% ipython --no-banner

In [1]: import numpy as np

In [2]: from numpy import linalg as LA

In [3]: np.set_printoptions(precision=2, suppress=True, linewidth=140)

In [4]: M = np.load("m.npy")

In [5]: print(M)
[[ -2  -2   1]
 [ -3   0   1]
 [ -4   2   0]
 [ -5   4  -1]
 [ -7   6  -3]
 [ -8   4  -3]
 [ -7   6  -1]
 [ -7   5  -3]
 [ -7   7  -5]
 [ -9   6  -7]
 [ -8   8  -8]
 [ -6   7 -10]
 [ -5   8 -12]
 [ -4   9 -10]
 [ -5  10  -8]
 [ -6   9  -9]
 [ -7  11  -8]
 [ -9   9 -10]
 [-11   8  -8]
 [ -9   6 -10]
 [-10   5  -8]
 [-11   5  -8]
 [-11   6  -8]]

In [6]: dist = LA.norm(M[:, None] - M[None], axis=-1)

In [7]: print(np.flatnonzero(dist[17] < dist.mean() / 2))
[10 15 17 18 19]

In [8]: print(dist.shape)
(23, 23)

In [9]: print(dist[:5, :5])
[[ 0.    2.24  4.58  7.   10.25]
 [ 2.24  0.    2.45  4.9   8.25]
 [ 4.58  2.45  0.    2.45  5.83]
 [ 7.    4.9   2.45  0.    3.46]
 [10.25  8.25  5.83  3.46  0.  ]]

In [10]: print(dist.mean(axis=1).argmax())
0

In [11]: other = np.c_[M[:, :2] @ np.array([[8, -2], [9, 9]]), np.array([3, 3, -3, -3, 2, -2, 2, 2, 2, 0, 0, 0, 1, 1, -3, 1, -2, 2, 0, 3, -1, -1, -3])]

In [12]: print(other)
[[-34 -14   3]
 [-24   6   3]
 [-14  26  -3]
 [ -4  46  -3]
 [ -2  68   2]
 [-28  52  -2]
 [ -2  68   2]
 [-11  59   2]
 [  7  77   2]
 [-18  72   0]
 [  8  88   0]
 [ 15  75   0]
 [ 32  82   1]
 [ 49  89   1]
 [ 50 100  -3]
 [ 33  93   1]
 [ 43 113  -2]
 [  9  99   2]
 [-16  94   0]
 [-18  72   3]
 [-35  65  -1]
 [-43  67  -1]
 [-34  76  -3]]

In [13]: print(LA.norm(LA.qr(M)[0].T @ other, axis=0) ** 2 / ((other ** 2).sum(axis=0) + 1e-12))
[1.   1.   0.01]

In [14]: other = np.array([[-1.4, -0.1], [-1.0, -0.6], [-0.3, 1.0]])

In [15]: basis = np.array([[0.2, 2.2, 0.8], [1.7, 0.5, -1.5]])

In [16]: E = other @ basis

In [17]: print(E)
[[-0.45 -3.13 -0.97]
 [-1.22 -2.5   0.1 ]
 [ 1.64 -0.16 -1.74]]

In [18]: # null space of dimension 1

In [19]: print(round(LA.det(E), 2))
0.0

In [20]: print(E @ E)
[[ 2.43  9.39  1.81]
 [ 3.76 10.05  0.76]
 [-3.4  -4.45  1.42]]

In [21]: LA.determinant(E)
AttributeError: module 'numpy.linalg' has no attribute 'determinant'


In [22]: print(np.allclose(E @ E.T, E.T @ E))
False

In [23]: print(round(float(np.abs(LA.eigvals(E)).max()), 2))
3.55

In [24]: hat = np.triu(np.array([[3, -1, -3], [-2, -3, -3], [-1, -3, -3]]), 1) + np.eye(3)

In [25]: other = hat @ E @ LA.inv(hat)

In [26]: print(np.round(np.poly(other), 2) + 0)
[1.   4.69 4.05 0.  ]

In [27]: print(hat @ E - E @ hat)
[[-3.7   2.53 -5.62]
 [-4.92 -0.74 -5.94]
 [ 0.    1.64  4.44]]

In [28]: left, sig, VT = LA.svd(E)

In [29]: evecs = VT[:(sig > 1e-8).sum()]

In [30]: rng = np.random.default_rng(857)

In [31]: vec = E[1] + -3 * E[2] + rng.integers(2) * np.eye(3)[0]

In [32]: print(vec)
[-5.14 -2.02  5.32]

In [33]: print(LA.matrix_rank(np.vstack([E, vec])))
3
